$ python3 -q
>>> import numpy as np
>>> import numpy.linalg as la
>>> np.set_printoptions(precision=2, suppress=True, linewidth=140, sign=" ")
>>> M = np.loadtxt("data.csv", delimiter=",")
>>> M
array([[ 0.33,  0.  ,  0.  ,  0.  ,  0.33,  0.  ,  0.  ,  0.  ,  0.  ,  0.33,  0.  ,  0.  ,  0.  ,  0.  ],
       [ 0.  ,  0.2 ,  0.2 ,  0.2 ,  0.  ,  0.2 ,  0.2 ,  0.  ,  0.  ,  0.  ,  0.  ,  0.  ,  0.  ,  0.  ],
       [ 0.14,  0.  ,  0.29,  0.  ,  0.  ,  0.  ,  0.  ,  0.14,  0.14,  0.14,  0.  ,  0.  ,  0.14,  0.  ],
       [ 0.  ,  0.  ,  0.25,  0.5 ,  0.  ,  0.  ,  0.  ,  0.  ,  0.  ,  0.25,  0.  ,  0.  ,  0.  ,  0.  ],
       [ 0.12,  0.12,  0.12,  0.  ,  0.12,  0.12,  0.12,  0.  ,  0.  ,  0.  ,  0.  ,  0.12,  0.  ,  0.12],
       [ 0.  ,  0.  ,  0.  ,  0.  ,  0.  ,  1.  ,  0.  ,  0.  ,  0.  ,  0.  ,  0.  ,  0.  ,  0.  ,  0.  ],
       [ 0.  ,  0.  ,  0.33,  0.  ,  0.  ,  0.  ,  0.33,  0.  ,  0.  ,  0.33,  0.  ,  0.  ,  0.  ,  0.  ],
       [ 0.  ,  0.  ,  0.14,  0.  ,  0.  ,  0.  ,  0.14,  0.29,  0.14,  0.14,  0.  ,  0.14,  0.  ,  0.  ],
       [ 0.  ,  0.  ,  0.33,  0.33,  0.  ,  0.  ,  0.  ,  0.  ,  0.33,  0.  ,  0.  ,  0.  ,  0.  ,  0.  ],
       [ 0.  ,  0.  ,  0.  ,  0.  ,  0.  ,  0.  ,  0.  ,  0.  ,  0.25,  0.25,  0.  ,  0.25,  0.25,  0.  ],
       [ 0.  ,  0.25,  0.  ,  0.  ,  0.  ,  0.  ,  0.  ,  0.  ,  0.25,  0.  ,  0.25,  0.  ,  0.25,  0.  ],
       [ 0.17,  0.  ,  0.  ,  0.  ,  0.17,  0.  ,  0.  ,  0.17,  0.17,  0.  ,  0.  ,  0.33,  0.  ,  0.  ],
       [ 0.  ,  0.  ,  0.  ,  0.  ,  0.  ,  0.  ,  0.  ,  0.  ,  0.  ,  0.  ,  0.  ,  0.  ,  1.  ,  0.  ],
       [ 0.  ,  0.  ,  0.  ,  0.5 ,  0.  ,  0.  ,  0.  ,  0.  ,  0.  ,  0.  ,  0.  ,  0.  ,  0.  ,  0.5 ]])
>>> # a transition matrix
>>> M.sum(axis=1)
array([ 1.,  1.,  1.,  1.,  1.,  1.,  1.,  1.,  1.,  1.,  1.,  1.,  1.,  1.])
>>> M @ np.ones(14)
array([ 1.,  1.,  1.,  1.,  1.,  1.,  1.,  1.,  1.,  1.,  1.,  1.,  1.,  1.])
>>> pr = np.eye(14)[3]
>>> for _ in range(7):
...     pr = pr @ M
...     print(pr.round(2))
... 
[ 0.    0.    0.25  0.5   0.    0.    0.    0.    0.    0.25  0.    0.    0.    0.  ]
[ 0.04  0.    0.2   0.25  0.    0.    0.    0.04  0.1   0.22  0.    0.06  0.1   0.  ]
[ 0.05  0.    0.16  0.16  0.02  0.    0.01  0.05  0.13  0.16  0.    0.08  0.18  0.  ]
[ 0.06  0.    0.14  0.12  0.03  0.    0.01  0.05  0.13  0.13  0.    0.08  0.25  0.  ]
[ 0.06  0.    0.13  0.11  0.04  0.01  0.02  0.05  0.11  0.11  0.    0.07  0.3   0.01]
[ 0.05  0.01  0.12  0.09  0.03  0.01  0.02  0.04  0.1   0.1   0.    0.06  0.34  0.01]
[ 0.05  0.01  0.11  0.09  0.03  0.02  0.02  0.04  0.09  0.1   0.    0.06  0.39  0.01]
>>> feats = np.array([[4.0, 1.0, 1.0, 1.0, 1.0, 1.0, 1.0],
...     [1.0, 4.0, 1.0, 1.0, 1.0, 1.0, 1.0],
...     [1.0, 1.0, 4.0, 1.0, 1.0, 1.0, 1.0],
...     [1.0, 1.0, 1.0, 4.0, 1.0, 1.0, 1.0],
...     [1.0, 1.0, 1.0, 1.0, 4.0, 1.0, 1.0],
...     [1.0, 1.0, 1.0, 1.0, 1.0, 4.0, 1.0],
...     [1.0, 1.0, 1.0, 1.0, 1.0, 1.0, 4.0]])
>>> # symmetric, so the eigenvalues are real
>>> r0 = np.array([3, 3, 0])
>>> np.convolve(feats[2], r0)
array([  3.,   6.,  15.,  15.,   6.,   6.,   6.,   3.,   0.])
>>> np.cross(feats[2, :3], feats[1, :3])
array([-15.,   3.,   3.])
>>> np.polyval(r0, feats[2])
array([  6.,   6.,  60.,   6.,   6.,   6.,   6.])
>>> np.correlate(feats[2], feats[1], "full")
array([  1.,   2.,   6.,   7.,   8.,  12.,  13.,  21.,  11.,   7.,   6.,   5.,   1.])
>>> r0 = np.array([-5, 3, -2, -4, 4, -1, -4])
>>> B = feats + np.outer(r0, np.eye(7)[3])
>>> la.matrix_rank(B - feats)
np.int64(1)
>>> B
array([[ 4.,  1.,  1., -4.,  1.,  1.,  1.],
       [ 1.,  4.,  1.,  4.,  1.,  1.,  1.],
       [ 1.,  1.,  4., -1.,  1.,  1.,  1.],
       [ 1.,  1.,  1.,  0.,  1.,  1.,  1.],
       [ 1.,  1.,  1.,  5.,  4.,  1.,  1.],
       [ 1.,  1.,  1.,  0.,  1.,  4.,  1.],
       [ 1.,  1.,  1., -3.,  1.,  1.,  4.]])
>>> [round(float(x), 2) for x in la.svd(B, compute_uv=False)[:3]]
[9.38, 8.66, 3.0]
>>> np.argsort(-la.norm(B, axis=0).round(6), kind="stable")[:3]
array([ 3,  0,  1])
>>> round(np.log10(la.cond(B)))
2
>>> la.matrix_rank(B, rtol=0.1)
np.int64(6)
>>> la.cond(B) > 100
np.True_
>>> vals, evecs = la.eigh(feats)
>>> (vals > 1e-8).sum(), (vals < -1e-8).sum()
(np.int64(7), np.int64(0))
>>> np.abs(evecs[:, -1])
array([ 0.38,  0.38,  0.38,  0.38,  0.38,  0.38,  0.38])
>>> evecs @ np.diag(vals) @ evecs.T
array([[ 4.,  1.,  1.,  1.,  1.,  1.,  1.],
       [ 1.,  4.,  1.,  1.,  1.,  1.,  1.],
       [ 1.,  1.,  4.,  1.,  1.,  1.,  1.],
       [ 1.,  1.,  1.,  4.,  1.,  1.,  1.],
       [ 1.,  1.,  1.,  1.,  4.,  1.,  1.],
       [ 1.,  1.,  1.,  1.,  1.,  4.,  1.],
       [ 1.,  1.,  1.,  1.,  1.,  1.,  4.]])
>>> np.abs(evecs[:, -1]).round(6).argmax()
np.int64(0)
>>> la.eigvalsh(feats + -2 * np.eye(7))
array([ 1.,  1.,  1.,  1.,  1.,  1.,  8.])
>>> la.eigvalsh(feats @ feats)
array([   9.,    9.,    9.,    9.,    9.,    9.,  100.])
>>> Lm = la.cholesky(feats)
>>> Lm @ Lm.T
array([[ 4.,  1.,  1.,  1.,  1.,  1.,  1.],
       [ 1.,  4.,  1.,  1.,  1.,  1.,  1.],
       [ 1.,  1.,  4.,  1.,  1.,  1.,  1.],
       [ 1.,  1.,  1.,  4.,  1.,  1.,  1.],
       [ 1.,  1.,  1.,  1.,  4.,  1.,  1.],
       [ 1.,  1.,  1.,  1.,  1.,  4.,  1.],
       [ 1.,  1.,  1.,  1.,  1.,  1.,  4.]])
>>> round(np.prod(np.diag(Lm)) ** 2, 2), np.round(la.det(feats), 2)
(np.float64(7290.0), np.float64(7290.0))
>>> feats / np.sqrt(np.outer(np.diag(feats), np.diag(feats)))
array([[ 1.  ,  0.25,  0.25,  0.25,  0.25,  0.25,  0.25],
       [ 0.25,  1.  ,  0.25,  0.25,  0.25,  0.25,  0.25],
       [ 0.25,  0.25,  1.  ,  0.25,  0.25,  0.25,  0.25],
       [ 0.25,  0.25,  0.25,  1.  ,  0.25,  0.25,  0.25],
       [ 0.25,  0.25,  0.25,  0.25,  1.  ,  0.25,  0.25],
       [ 0.25,  0.25,  0.25,  0.25,  0.25,  1.  ,  0.25],
       [ 0.25,  0.25,  0.25,  0.25,  0.25,  0.25,  1.  ]])
>>> np.diag(Lm) ** 2
array([ 4.  ,  3.75,  3.6 ,  3.5 ,  3.43,  3.38,  3.33])
>>> m1 = np.load("sample15.npy")
>>> m1
array([[  7.34,   4.02,  -4.3 ,   2.14,   7.2 ,  -6.77,   3.21,  10.42,  -5.45,   2.66,  -2.06,  -7.19],
       [  8.35,   4.68,  -8.54,   5.67,   7.48,  -4.49,   3.09,  14.06,  -2.82,   1.65,  -4.03,  -9.22],
       [  3.1 ,   4.28,   5.87,  -4.78,  -4.54,  -6.98,   4.45,  -3.51, -10.16,   6.9 ,   7.89,  -4.47],
       [  4.85,   3.47,   3.15,  -3.51,   3.06,  -9.11,   3.62,   2.28,  -9.72,   5.15,   3.04,  -4.29],
       [  5.6 ,   4.91,   4.69,  -4.32,  -7.13,  -3.31,   7.3 ,  -2.87,  -4.62,   4.4 ,  10.38,  -6.45],
       [  6.86,   4.3 ,   2.12,  -2.9 ,  -0.91,  -5.03,   6.36,   2.07,  -4.47,   3.14,   6.09,  -6.38],
       [  8.88,   5.78,  -3.99,   2.25,  -3.68,   0.48,   7.55,   6.17,   1.58,   1.12,   5.49, -10.29],
       [  9.57,   4.53,   0.24,  -2.12,  -0.43,  -2.72,   8.48,   4.58,   0.32,   0.43,   6.52,  -7.95],
       [  6.89,   4.56,  -2.25,   0.86,   1.86,  -4.8 ,   4.62,   6.51,  -4.47,   3.11,   1.95,  -7.52],
       [  7.13,   3.77,   2.52,  -3.6 ,   1.88,  -6.64,   6.04,   3.02,  -5.28,   2.87,   4.88,  -5.61],
       [  6.66,   2.45,   3.96,  -5.29,   8.32, -11.31,   4.32,   4.47,  -9.11,   3.34,   1.64,  -3.24],
       [  4.68,   3.99,   1.67,  -1.96,   1.38,  -7.63,   3.51,   2.63,  -8.94,   5.32,   3.04,  -5.27],
       [  7.85,   5.41,  -8.86,   6.48,   3.39,  -2.3 ,   3.53,  12.42,  -1.87,   2.15,  -2.17, -10.21],
       [  7.31,   4.04,  -1.65,  -0.04,   4.39,  -6.25,   4.55,   7.25,  -4.98,   2.69,   1.1 ,  -6.78],
       [  9.7 ,   2.96,  -1.43,  -1.56,  10.65,  -8.4 ,   5.43,  10.49,  -3.66,   0.3 ,  -0.83,  -5.92],
       [  3.37,   4.27,   1.65,  -1.36,  -0.25,  -7.54,   2.59,   1.53, -10.44,   6.63,   3.1 ,  -5.25],
       [  6.03,   4.17,   0.05,  -0.96,   1.92,  -6.37,   4.31,   4.52,  -6.52,   3.97,   2.68,  -6.26],
       [  4.23,   4.6 ,   3.53,  -3.05,  -4.13,  -5.49,   4.89,  -1.21,  -7.86,   5.77,   7.04,  -5.72],
       [  5.76,   4.3 ,  -1.86,   0.78,   3.04,  -6.41,   3.28,   6.33,  -6.95,   4.24,   0.73,  -6.69],
       [  5.71,   3.6 ,   0.1 ,  -1.18,   5.28,  -8.56,   3.17,   5.78,  -8.45,   4.29,   0.53,  -5.29],
       [  6.58,   4.11,   3.39,  -3.96,  -1.05,  -5.66,   6.44,   0.96,  -5.19,   3.42,   6.72,  -5.79],
       [  7.42,   5.39,  -4.01,   2.56,  -1.34,  -1.85,   5.5 ,   6.67,  -1.83,   2.58,   3.14,  -9.23],
       [  5.68,   4.14,  -1.53,   0.45,   3.72,  -6.99,   3.12,   6.34,  -7.45,   4.32,   0.48,  -6.35],
       [  8.95,   4.98,  -4.41,   2.18,   1.55,  -2.35,   6.21,   8.69,  -0.38,   1.05,   2.24,  -9.18],
       [  3.43,   3.61,  -2.54,   1.78,   7.87, -10.49,  -0.42,   8.08, -12.67,   6.57,  -4.03,  -4.99]])
>>> # rank 4
>>> np.unique(m1.round(6), axis=0).shape
(25, 12)
>>> labels = m1[:, 10] > np.median(m1[:, 10])
>>> r0 = m1[labels].mean(axis=0) - m1[~labels].mean(axis=0)
>>> r0
array([-0.88,  0.38,  4.29, -3.1 , -6.56,  1.45,  1.84, -6.24,  0.2 ,  0.88,  5.75,  0.44])
>>> np.argsort(-np.abs(r0).round(6), kind="stable")
array([  4,   7,  10,   2,   3,   6,   5,   0,   9,  11,   1,   8])
>>> (((m1 - m1.mean(axis=0)) @ r0 > 0) == labels).mean()
np.float64(0.92)
>>> feats @ np.ones(7)
array([ 10.,  10.,  10.,  10.,  10.,  10.,  10.])
>>> np.fft.fft(feats[0])
array([ 10.+0.j,   3.+0.j,   3.+0.j,   3.+0.j,   3.+0.j,   3.+0.j,   3.+0.j])
>>> Xc = m1 - m1.mean(axis=0)
>>> evecs = la.svd(Xc)[2][:4]
>>> B = Xc - Xc @ evecs.T @ evecs
>>> np.round(la.norm(B) / la.norm(Xc), 2)
np.float64(0.0)
>>> la.norm(B, axis=1).round(6).argmax()
np.int64(0)
>>> np.diag(evecs.T @ evecs)
array([ 0.41,  0.07,  0.32,  0.32,  0.56,  0.3 ,  0.21,  0.31,  0.42,  0.42,  0.28,  0.37])
>>> np.round(B.std(axis=0), 2) + 0
array([ 0.,  0.,  0.,  0.,  0.,  0.,  0.,  0.,  0.,  0.,  0.,  0.])
>>> np.round(np.cov(Xc @ evecs.T, rowvar=False), 2) + 0
array([[ 65.82,   0.  ,   0.  ,   0.  ],
       [  0.  ,  36.63,   0.  ,   0.  ],
       [  0.  ,   0.  ,   9.99,   0.  ],
       [  0.  ,   0.  ,   0.  ,   0.  ]])
>>> r = la.matrix_rank(m1)
>>> r
np.int64(4)
>>> null = la.svd(m1)[2][r:].T
>>> [int(la.matrix_rank(m1[:i])) for i in range(1, len(m1) + 1)]
[1, 2, 3, 4, 4, 4, 4, 4, 4, 4, 4, 4, 4, 4, 4, 4, 4, 4, 4, 4, 4, 4, 4, 4, 4]
>>> np.allclose(m1 @ null, 0)
True
>>> J = np.load("a.npy")
>>> J
array([[ 0.21, -1.49, -1.66,  0.43, -1.95],
       [-0.07, -0.4 , -1.64,  1.07,  2.24],
       [ 0.26, -1.79, -0.43,  1.02,  2.12],
       [-0.08, -0.47,  2.12,  1.67, -1.22],
       [-1.41,  1.02,  0.64,  2.33, -0.37],
       [-0.22, -2.61, -1.38,  0.39,  0.27],
       [-2.75,  0.29,  1.09, -0.07,  0.4 ],
       [ 1.84, -1.05,  0.98,  1.82,  0.45],
       [ 0.67,  0.23, -2.  ,  0.82, -1.95],
       [ 1.91,  1.54, -0.64, -1.1 , -1.17],
       [ 2.15,  0.96, -1.84,  0.18, -0.19],
       [-0.37, -1.42, -2.11, -1.5 ,  0.4 ],
       [ 0.59,  1.56, -0.86,  1.88,  1.39],
       [-1.58, -1.84,  0.84,  0.81, -1.32],
       [ 0.86, -0.53, -1.04, -2.4 , -1.09],
       [-1.04, -2.39, -0.66, -1.32,  0.07],
       [ 2.84,  0.24, -0.7 ,  0.6 , -0.08],
       [-2.25, -0.58,  1.74, -0.52, -0.54],
       [ 1.28,  1.33,  1.59,  1.71, -0.36],
       [ 0.88,  2.35, -1.01, -1.31,  0.06],
       [ 0.77,  1.09, -1.13, -0.15,  2.43],
       [-1.8 , -1.81,  1.38, -0.54,  0.52],
       [-0.9 ,  2.33, -1.5 ,  0.59, -0.39],
       [ 0.28, -2.22,  0.49,  1.89, -0.42],
       [-0.38,  2.09, -1.  ,  1.5 ,  1.1 ]])
>>> Xc = J - J.mean(axis=0)
>>> evecs = la.svd(Xc)[2][:4]
>>> B = Xc - Xc @ evecs.T @ evecs
>>> np.diag(evecs.T @ evecs)
array([ 0.84,  1.  ,  0.57,  0.72,  0.87])
>>> round(float(la.norm(B) / la.norm(Xc)), 2)
0.29
>>> np.round(np.cov(Xc @ evecs.T, rowvar=False), 2) + 0
array([[ 3.13,  0.  ,  0.  ,  0.  ],
       [ 0.  ,  2.14,  0.  ,  0.  ],
       [ 0.  ,  0.  ,  1.54,  0.  ],
       [ 0.  ,  0.  ,  0.  ,  1.48]])
>>> rng = np.random.default_rng(640277)
>>> labels = rng.permutation(5)
>>> B = J[:, labels] * rng.choice([-1, 1], 5)
>>> B
array([[-1.95,  1.66, -0.43, -0.21, -1.49],
       [ 2.24,  1.64, -1.07,  0.07, -0.4 ],
       [ 2.12,  0.43, -1.02, -0.26, -1.79],
       [-1.22, -2.12, -1.67,  0.08, -0.47],
       [-0.37, -0.64, -2.33,  1.41,  1.02],
       [ 0.27,  1.38, -0.39,  0.22, -2.61],
       [ 0.4 , -1.09,  0.07,  2.75,  0.29],
       [ 0.45, -0.98, -1.82, -1.84, -1.05],
       [-1.95,  2.  , -0.82, -0.67,  0.23],
       [-1.17,  0.64,  1.1 , -1.91,  1.54],
       [-0.19,  1.84, -0.18, -2.15,  0.96],
       [ 0.4 ,  2.11,  1.5 ,  0.37, -1.42],
       [ 1.39,  0.86, -1.88, -0.59,  1.56],
       [-1.32, -0.84, -0.81,  1.58, -1.84],
       [-1.09,  1.04,  2.4 , -0.86, -0.53],
       [ 0.07,  0.66,  1.32,  1.04, -2.39],
       [-0.08,  0.7 , -0.6 , -2.84,  0.24],
       [-0.54, -1.74,  0.52,  2.25, -0.58],
       [-0.36, -1.59, -1.71, -1.28,  1.33],
       [ 0.06,  1.01,  1.31, -0.88,  2.35],
       [ 2.43,  1.13,  0.15, -0.77,  1.09],
       [ 0.52, -1.38,  0.54,  1.8 , -1.81],
       [-0.39,  1.5 , -0.59,  0.9 ,  2.33],
       [-0.42, -0.49, -1.89, -0.28, -2.22],
       [ 1.1 ,  1.  , -1.5 ,  0.38,  2.09]])
>>> U, _, Vt = la.svd(J.T @ B)
>>> np.round(U @ Vt, 2) + 0
array([[ 0.,  0.,  0., -1.,  0.],
       [ 0.,  0.,  0.,  0.,  1.],
       [ 0., -1.,  0.,  0.,  0.],
       [ 0.,  0., -1.,  0.,  0.],
       [ 1.,  0.,  0.,  0.,  0.]])
